$ ipython --no-banner

In [1]: import numpy as np

In [2]: from numpy import linalg as LA

In [3]: np.set_printoptions(suppress=True, linewidth=100)

In [4]: feats = np.loadtxt("test17.csv", delimiter=",")

In [5]: feats.round(2) + 0
Out[5]: 
array([[ 10.78,  16.12, -46.38,  -2.81,   2.06,  -4.74],
       [ 10.2 ,  15.22, -43.68,  -2.25,   2.08,  -4.16],
       [  9.09,  13.57, -38.62,  -1.24,   2.09,  -3.12],
       [  5.66,   8.67, -23.01,   1.48,   1.88,  -0.39],
       [  1.08,   2.89,  -3.25,   2.78,   0.57,   0.84],
       [  0.  ,   0.23,   0.08,   0.19,  -0.04,  -0.04],
       [  0.01,  -0.46,  -0.2 ,  -0.33,   0.11,   0.12],
       [  0.06,  -1.88,  -0.8 ,  -1.03,   0.57,   0.8 ],
       [  0.12,  -3.61,  -1.32,  -1.46,   1.26,   1.93],
       [ -3.37, -45.41,  16.69,  10.09,  19.98,  41.42]])

In [6]: x0 = np.array([0, 0, 1, 1, 2, 2])

In [7]: h = np.maximum(feats @ x0, 0)

In [8]: print(np.round(np.maximum(feats @ x0, 0) - np.maximum(-feats @ x0, 0), 2))
[-54.55 -50.09 -41.92 -18.56   2.35   0.12  -0.07   0.9    3.61 149.58]

In [9]: np.flatnonzero(h > 1e-9)
Out[9]: array([4, 5, 7, 8, 9])

In [10]: np.round(feats.T @ h, 2)
Out[10]: array([ -500.89, -6800.62,  2482.67,  1510.14,  2995.53,  6205.08])

In [11]: h.round(2)
Out[11]: array([  0.  ,   0.  ,   0.  ,   0.  ,   2.35,   0.12,   0.  ,   0.9 ,   3.61, 149.58])

In [12]: Uu, sigma, Vh = LA.svd(feats)

In [13]: V = Vh[:(sigma > 1e-8).sum()]

In [14]: rng = np.random.default_rng(281)

In [15]: x0 = feats[8] + -2 * feats[2] + rng.integers(2) * np.eye(6)[5]

In [16]: x0.round(2)
Out[16]: array([-18.07, -30.74,  75.92,   1.03,  -2.91,   9.16])

In [17]: round(float(LA.norm(x0 - V.T @ V @ x0)), 2)
Out[17]: 0.7

In [18]: np.round(V.T @ V, 2)
Out[18]: 
array([[ 0.05,  0.06, -0.2 ,  0.05,  0.04,  0.04],
       [ 0.06,  0.7 , -0.09,  0.3 , -0.16, -0.28],
       [-0.2 , -0.09,  0.92,  0.11, -0.12, -0.05],
       [ 0.05,  0.3 ,  0.11,  0.67,  0.11,  0.32],
       [ 0.04, -0.16, -0.12,  0.11,  0.14,  0.26],
       [ 0.04, -0.28, -0.05,  0.32,  0.26,  0.51]])

In [19]: np.round(np.diag(V.T @ V), 2)
Out[19]: array([0.05, 0.7 , 0.92, 0.67, 0.14, 0.51])

In [20]: np.allclose(V.T @ V @ x0, x0)
Out[20]: False

In [21]: np.argsort(-LA.norm(feats, axis=0).round(6), kind="stable")[:3]
Out[21]: array([2, 1, 5])

In [22]: X = np.diag(20 * np.array([0, 0, 3])) + np.array([[0, 1, 0], [3, 2, 0], [2, 0, 2]])

In [23]: X
Out[23]: 
array([[ 0,  1,  0],
       [ 3,  2,  0],
       [ 2,  0, 62]])

In [24]: hat = np.triu(np.array([[2, 2, -1], [2, -1, 0], [0, 2, -1]]), 1) + np.eye(3)

In [25]: B = hat @ X @ LA.inv(hat)

In [26]: round(float(LA.det(B)), 2)
Out[26]: -186.0

In [27]: print(B)
[[  4.  -3. -58.]
 [  3.  -4.   3.]
 [  2.  -4.  64.]]

In [28]: np.round(np.poly(B), 2)
Out[28]: array([  1., -64., 121., 186.])

In [29]: LA.matrix_rank(B)
Out[29]: np.int64(3)

In [30]: hat @ X - X @ hat
Out[30]: 
array([[  4.,   4., -62.],
       [  0.,  -6.,   3.],
       [  0.,  -4.,   2.]])

In [31]: np.trace(B), np.trace(X)
Out[31]: (np.float64(64.0), np.int64(64))
